In [1]: import numpy as np

In [2]: import numpy.linalg as la

In [3]: np.set_printoptions(precision=3, suppress=True, linewidth=140)

In [4]: def tidy(a):
   ...:     return np.round(a, 3) + 0
   ...: 

In [5]: M = np.loadtxt("sample7.csv", delimiter=",")

In [6]: M
Out[6]: 
array([[-1.,  2.,  2.],
       [-2.,  2.,  1.],
       [ 0., -2.,  1.]])

In [7]: vec = np.array([-8, -1, 6])

In [8]: h = np.maximum(M @ vec, 0)

In [9]: M * (h > 1e-9)[:, None]
Out[9]: 
array([[-1.,  2.,  2.],
       [-2.,  2.,  1.],
       [ 0., -2.,  1.]])

In [10]: tidy(np.tanh(M @ vec))
Out[10]: array([1., 1., 1.])

In [11]: np.maximum(M @ (3 * vec), 0)
Out[11]: array([54., 60., 24.])

In [12]: arr = np.loadtxt("mat.csv", delimiter=",")

In [13]: arr
Out[13]: 
array([[0.25 , 0.25 , 0.5  ],
       [0.375, 0.375, 0.25 ],
       [0.   , 0.429, 0.571]])

In [14]: rng = np.random.default_rng(685003)

In [15]: idx = rng.permutation(3)

In [16]: idx
Out[16]: array([1, 0, 2])

In [17]: Y = arr[idx][:, idx]

In [18]: np.diag(Y)
Out[18]: array([0.375, 0.25 , 0.571])

In [19]: np.trace(Y)
Out[19]: np.float64(1.196)

In [20]: Y
Out[20]: 
array([[0.375, 0.375, 0.25 ],
       [0.25 , 0.25 , 0.5  ],
       [0.429, 0.   , 0.571]])

In [21]: np.allclose(Y, arr)
Out[21]: False

In [22]: tidy(np.sort(np.abs(la.eigvals(Y))))
Out[22]: array([0.232, 0.232, 1.   ])

In [23]: q, evecs = la.qr(arr[:, :2])[0], la.qr(arr[:, 2:])[0]

In [24]: sv = la.svd(q.T @ evecs, compute_uv=False)

In [25]: tidy(sv)
Out[25]: array([0.938])

In [26]: mat = np.load("run7.npy")

In [27]: mat
Out[27]: 
array([[0, 1, 0],
       [0, 0, 0],
       [0, 0, 0]])

In [28]: Y = np.array([[1, 2], [6, 2], [0, 8]])

In [29]: Y.T @ mat.T
Out[29]: 
array([[6, 0, 0],
       [2, 0, 0]])

In [30]: la.matrix_rank(np.vstack([mat, Y.T]))
Out[30]: np.int64(3)

In [31]: np.einsum("ik,kj->ji", mat, Y)
Out[31]: 
array([[6, 0, 0],
       [2, 0, 0]])

In [32]: Y @ mat
ValueError: matmul: Input operand 1 has a mismatch in its core dimension 0, with gufunc signature (n?,k),(k,m?)->(n?,m?) (size 3 is different from 2)


In [33]: mat @ Y
Out[33]: 
array([[6, 2],
       [0, 0],
       [0, 0]])

In [34]: np.einsum("ij,ij->", mat, Y)
ValueError: operands could not be broadcast together with remapped shapes [original->remapped]: (3,3)->(3,3) (3,2)->(3,2) 


In [35]: np.vstack([mat, Y.T]).shape
Out[35]: (5, 3)

In [36]: F = np.loadtxt("block3.csv", delimiter=",")

In [37]: tidy(F)
Out[37]: 
array([[ 0.372, -0.628, -0.269, -0.628],
       [-0.628,  0.372, -0.269, -0.628],
       [-0.269, -0.269,  0.885, -0.269],
       [-0.628, -0.628, -0.269,  0.372]])

In [38]: tidy(la.eigvalsh(F).min())
Out[38]: np.float64(-1.0)

In [39]: evals, evecs = la.eig(F)

In [40]: tidy(F @ evecs[:, 0] - evals[0] * evecs[:, 0])
Out[40]: array([0., 0., 0., 0.])

In [41]: tidy(np.prod(evals))
Out[41]: np.float64(-1.0)

In [42]: tidy(np.sort(la.eigvals(la.inv(F))))
Out[42]: array([-1.,  1.,  1.,  1.])

In [43]: tidy(np.sort(la.eigvals(F @ F)))
Out[43]: array([1., 1., 1., 1.])

In [44]: vec = np.array([2, 0, 3, 2])

In [45]: y = F @ vec

In [46]: tidy(y)
Out[46]: array([-1.321, -3.321,  1.577, -1.321])

In [47]: tidy(la.solve(F, y))
Out[47]: array([2., 0., 3., 2.])

In [48]: tidy(la.solve(F.T, F[1]))
Out[48]: array([0., 1., 0., 0.])

In [49]: tidy(la.solve(F, 2 * y))
Out[49]: array([4., 0., 6., 4.])

In [50]: evals, evecs = la.eigh(F)

In [51]: tidy(evals)
Out[51]: array([-1.,  1.,  1.,  1.])

In [52]: (evals > 1e-8).sum(), (evals < -1e-8).sum()
Out[52]: (np.int64(3), np.int64(1))

In [53]: tidy(la.svd(F, compute_uv=False))
Out[53]: array([1., 1., 1., 1.])

In [54]: tidy(evecs.T @ evecs)
Out[54]: 
array([[1., 0., 0., 0.],
       [0., 1., 0., 0.],
       [0., 0., 1., 0.],
       [0., 0., 0., 1.]])

In [55]: Z = 5 * np.array([[-1.1, -1.0, -1.9], [1.3, 0.0, -1.8], [-1.7, -0.1, -0.4]])

In [56]: idx = rng.integers(0, 3, 22)

In [57]: W0 = Z[idx] + rng.normal(size=(22, 3))

In [58]: tidy(W0)
Out[58]: 
array([[  6.664,  -1.321,  -8.075],
       [ -5.42 ,  -3.854,  -9.468],
       [ -6.985,  -3.98 ,  -9.772],
       [  7.503,   0.841,  -6.717],
       [ -7.848,   0.103,  -0.405],
       [ -5.845,  -5.201,  -9.533],
       [ -8.385,  -6.291,  -9.546],
       [ -8.093,  -0.405,  -1.368],
       [  6.92 ,  -0.688,  -8.539],
       [  6.586,   0.928,  -8.22 ],
       [  5.439,   0.37 ,  -9.568],
       [ -8.932,  -0.05 ,  -1.47 ],
       [ -8.21 ,  -0.765,  -1.517],
       [  5.069,   1.521,  -8.164],
       [  8.009,  -0.064,  -7.059],
       [ -8.78 ,   0.327,  -2.526],
       [-10.066,   0.597,  -1.682],
       [ -7.878,  -5.483, -10.218],
       [  5.879,  -2.418,  -8.54 ],
       [ -6.538,  -4.136,  -8.595],
       [ -8.252,  -0.006,  -1.342],
       [ -5.663,  -4.66 ,  -8.538]])

In [59]: d = la.norm(W0[:, None] - W0[None], axis=-1)

In [60]: d[12].round(6).argsort(kind="stable")[:4]
Out[60]: array([12,  7, 20, 11])

In [61]: X = np.load("x.npy")

In [62]: X
Out[62]: 
array([[ 15,  -3,  20,  -4],
       [  6,  12,   8,  16],
       [ 20,  -4, -20,   4],
       [  8,  16,  -8, -16]])

In [63]: blk = np.stack([X, -3 * X, X[::-1]])

In [64]: la.matrix_rank(blk)
Out[64]: array([4, 4, 4])

In [65]: tidy(la.norm(blk, axis=(1, 2)))
Out[65]: array([ 51.205, 153.616,  51.205])

In [66]: la.matrix_rank(blk.reshape(3, -1))
Out[66]: np.int64(2)

In [67]: vec = np.array([-3, 2, 3, 0])

In [68]: X * vec
Out[68]: 
array([[-45,  -6,  60,   0],
       [-18,  24,  24,   0],
       [-60,  -8, -60,   0],
       [-24,  32, -24,   0]])

In [69]: X @ np.ones(4)
Out[69]: array([28., 42.,  0.,  0.])

In [70]: X @ vec
Out[70]: array([   9,   30, -128,  -16])

In [71]: la.norm(X @ vec) <= la.norm(X, 2) * la.norm(vec) + 1e-9
Out[71]: np.True_

In [72]: q, evecs = la.qr(X[:, :3])[0], la.qr(X[:, 3:])[0]

In [73]: sv = la.svd(q.T @ evecs, compute_uv=False)

In [74]: tidy(np.degrees(np.arccos(sv.clip(0, 1))))
Out[74]: array([78.775])

In [75]: data = np.vander(np.arange(3) - 2, 4, increasing=True)

In [76]: data
Out[76]: 
array([[ 1, -2,  4, -8],
       [ 1, -1,  1, -1],
       [ 1,  0,  0,  0]])

In [77]: Y = np.array([[1, 2, 2], [1, 2, 2]])

In [78]: Z = np.kron(Y, data)

In [79]: tidy(la.norm(Z, 2)), tidy(la.norm(Y, 2) * la.norm(data, 2))
Out[79]: (np.float64(39.733), np.float64(39.733))

In [80]: Z.shape
Out[80]: (6, 12)

In [81]: la.matrix_rank(Z)
Out[81]: np.int64(3)

In [82]: G = data.T @ data

In [83]: np.allclose(G, G.T)
Out[83]: True

In [84]: np.trace(G), (data ** 2).sum()
Out[84]: (np.int64(90), np.int64(90))

In [85]: la.matrix_rank(G)
Out[85]: np.int64(3)

In [86]: tidy(la.eigvalsh(G)[::-1])
Out[86]: array([87.704,  1.972,  0.324,  0.   ])

In [87]: (data @ data.T).shape
Out[87]: (3, 3)

In [88]: E = np.load("m.npy")

In [89]: E
Out[89]: 
array([[-2.,  0., -3.,  0.],
       [ 0., -2.,  0., -3.],
       [-3.,  0., -2.,  0.],
       [ 0., -3.,  0., -2.]])

In [90]: tidy(la.norm(E[1] - E[3]))
Out[90]: np.float64(1.414)

In [91]: tidy(la.norm(E, 1)), tidy(la.norm(E, np.inf))
Out[91]: (np.float64(5.0), np.float64(5.0))

In [92]: la.norm(E, axis=2)
AxisError: axis 2 is out of bounds for array of dimension 2


In [93]: tidy(la.norm(E, 2))
Out[93]: np.float64(5.0)

In [94]: tidy(la.norm(E, axis=1))
Out[94]: array([3.606, 3.606, 3.606, 3.606])

In [95]: vec = np.array([-2, -2, 2, 2])

In [96]: y = E @ vec

In [97]: y
Out[97]: array([-2., -2.,  2.,  2.])

In [98]: tidy(la.solve(E.T, E[2]))
Out[98]: array([0., 0., 1., 0.])

In [99]: tidy(la.eigvalsh(E).min())
Out[99]: np.float64(-5.0)

In [100]: [round(float(la.det(E[:i, :i])), 2) + 0 for i in range(1, 5)]
Out[100]: [-2.0, 4.0, 10.0, 25.0]

In [101]: evals, evecs = la.eigh(E)

In [102]: tidy(evecs.T @ E @ evecs)
Out[102]: 
array([[-5.,  0.,  0.,  0.],
       [ 0., -5.,  0.,  0.],
       [ 0.,  0.,  1.,  0.],
       [ 0.,  0.,  0.,  1.]])

In [103]: tidy(la.eigvalsh(E + -3 * np.eye(4)))
Out[103]: array([-8., -8., -2., -2.])

In [104]: np.unique(evals.round(6) + 0, return_counts=True)[1]
Out[104]: array([2, 2])

In [105]: evals, evecs = la.eig(E)

In [106]: tidy(evals)
Out[106]: array([ 1., -5.,  1., -5.])

In [107]: tidy(np.sort(la.eigvals(E @ E)))
Out[107]: array([ 1.,  1., 25., 25.])

In [108]: tidy(np.prod(evals))
Out[108]: np.float64(25.0)

In [109]: tidy(np.sort(la.eigvals(la.inv(E))))
Out[109]: array([-0.2, -0.2,  1. ,  1. ])
